$ ipython --no-banner

In [1]: import numpy as np

In [2]: np.set_printoptions(precision=2, suppress=True, linewidth=200, floatmode="fixed")

In [3]: def rnd(a):
   ...:     return np.round(a, 2) + 0
   ...: 

In [4]: mat = np.load("sample4.npy")

In [5]: print(mat)
[[-1.00  1.00  0.00]
 [ 1.00 -1.00  0.00]
 [ 0.00  0.00 -2.00]]

In [6]: rng = np.random.default_rng(980454)

In [7]: labels = rng.permutation(3)

In [8]: print(labels)
[2 1 0]

In [9]: out = mat[labels][:, labels]

In [10]: print(rnd(np.linalg.det(out)), rnd(np.linalg.det(mat[labels])))
0.0 0.0

In [11]: print(rnd(np.sort(np.abs(np.linalg.eigvals(out)))))
[0.00 2.00 2.00]

In [12]: print(np.diag(out))
[-2.00 -1.00 -1.00]

In [13]: print(np.allclose(out, mat))
False

In [14]: print(np.trace(out))
-4.0

In [15]: out = np.array([[2, 5, 0, 2], [3, 3, 2, 5], [2, 1, 3, 4], [3, 1, 4, 0]])

In [16]: cent = np.array([[-5, 0], [2, -4]])

In [17]: m1 = np.block([[out, np.array([[0, 2], [4, 4], [4, 3], [2, 2]])], [np.zeros((2, 4)), cent]])

In [18]: print(m1)
[[ 2.00  5.00  0.00  2.00  0.00  2.00]
 [ 3.00  3.00  2.00  5.00  4.00  4.00]
 [ 2.00  1.00  3.00  4.00  4.00  3.00]
 [ 3.00  1.00  4.00  0.00  2.00  2.00]
 [ 0.00  0.00  0.00  0.00 -5.00  0.00]
 [ 0.00  0.00  0.00  0.00  2.00 -4.00]]

In [19]: ev, V = np.linalg.eigh(mat)

In [20]: x = np.array([-2, -2, 1])

In [21]: print(x @ mat @ x)
-2.0

In [22]: print(np.abs(mat).sum(axis=1).max(), np.abs(ev).max())
2.0 2.0

In [23]: out = m1 / np.linalg.norm(m1, axis=1, keepdims=True)

In [24]: gram = out @ out.T

In [25]: print((np.abs(gram) > 0.9).astype(int))
[[1 0 0 0 0 0]
 [0 1 1 0 0 0]
 [0 1 1 0 0 0]
 [0 0 0 1 0 0]
 [0 0 0 0 1 0]
 [0 0 0 0 0 1]]

In [26]: K = np.loadtxt("mat.csv", delimiter=",")

In [27]: print(rnd(K))
[[ 0.80  0.00  0.00  0.60 -0.50 -0.10  0.00]
 [ 1.70 -0.40 -0.40  0.70  0.40 -1.30 -1.40]
 [ 2.20  0.00 -0.30  0.50  1.80 -0.70 -1.00]
 [-1.00  0.20  0.20 -0.70  1.60  1.60  0.50]
 [ 1.80  0.60 -1.30  1.80  0.90  1.30  1.30]
 [ 1.06  0.09  0.59 -1.45 -0.83 -1.43 -0.52]
 [ 1.50  0.00  0.00 -1.40 -0.50 -0.90 -0.40]
 [ 2.00  0.30 -0.20  0.50 -1.00  1.00  1.10]]

In [28]: x = np.array([-2, -2, 2, -1, -1, -1, 2])

In [29]: print(rnd(K @ np.eye(7)[4]))
[-0.50  0.40  1.80  1.60  0.90 -0.83 -0.50 -1.00]

In [30]: print(rnd(K @ (2 * x)))
[ -3.20 -12.00 -17.20   1.00 -17.60   3.06  -2.00  -6.60]

In [31]: print(rnd(K @ np.ones(7)))
[ 0.80 -0.70  2.50  2.40  6.40 -2.48 -1.70  3.70]

In [32]: print(rnd(K @ x))
[-1.60 -6.00 -8.60  0.50 -8.80  1.53 -1.00 -3.30]

In [33]: X = np.arange(48).reshape(6, 8) + 4

In [34]: print(X)
[[ 4  5  6  7  8  9 10 11]
 [12 13 14 15 16 17 18 19]
 [20 21 22 23 24 25 26 27]
 [28 29 30 31 32 33 34 35]
 [36 37 38 39 40 41 42 43]
 [44 45 46 47 48 49 50 51]]

In [35]: print(rnd(np.linalg.norm(X, "nuc")))
220.27

In [36]: print(rnd(np.linalg.norm(X) ** 2 / np.linalg.norm(X, 2) ** 2))
1.0

In [37]: print(np.linalg.norm(X, axis=1).argmax())
5

In [38]: print(rnd(np.linalg.norm(X, 1)), rnd(np.linalg.norm(X, np.inf)))
186.0 380.0

In [39]: data = np.load("w.npy")

In [40]: print(data)
[[2 0 0 0 0 0 0]
 [0 0 0 0 0 0 0]
 [0 0 3 0 0 0 0]
 [0 1 1 2 0 0 0]
 [0 1 2 1 0 0 0]
 [2 2 1 0 2 1 0]
 [1 3 1 3 1 2 0]]

In [41]: print(np.argsort(-np.linalg.norm(data, axis=0).round(6), kind="stable")[:3])
[2 1 3]

In [42]: print(np.linalg.cond(data) > 100)
True

In [43]: print(np.linalg.matrix_rank(data, rtol=0.1))
5

In [44]: print(rnd(np.linalg.norm(data, 2) / np.linalg.norm(data)))
0.8
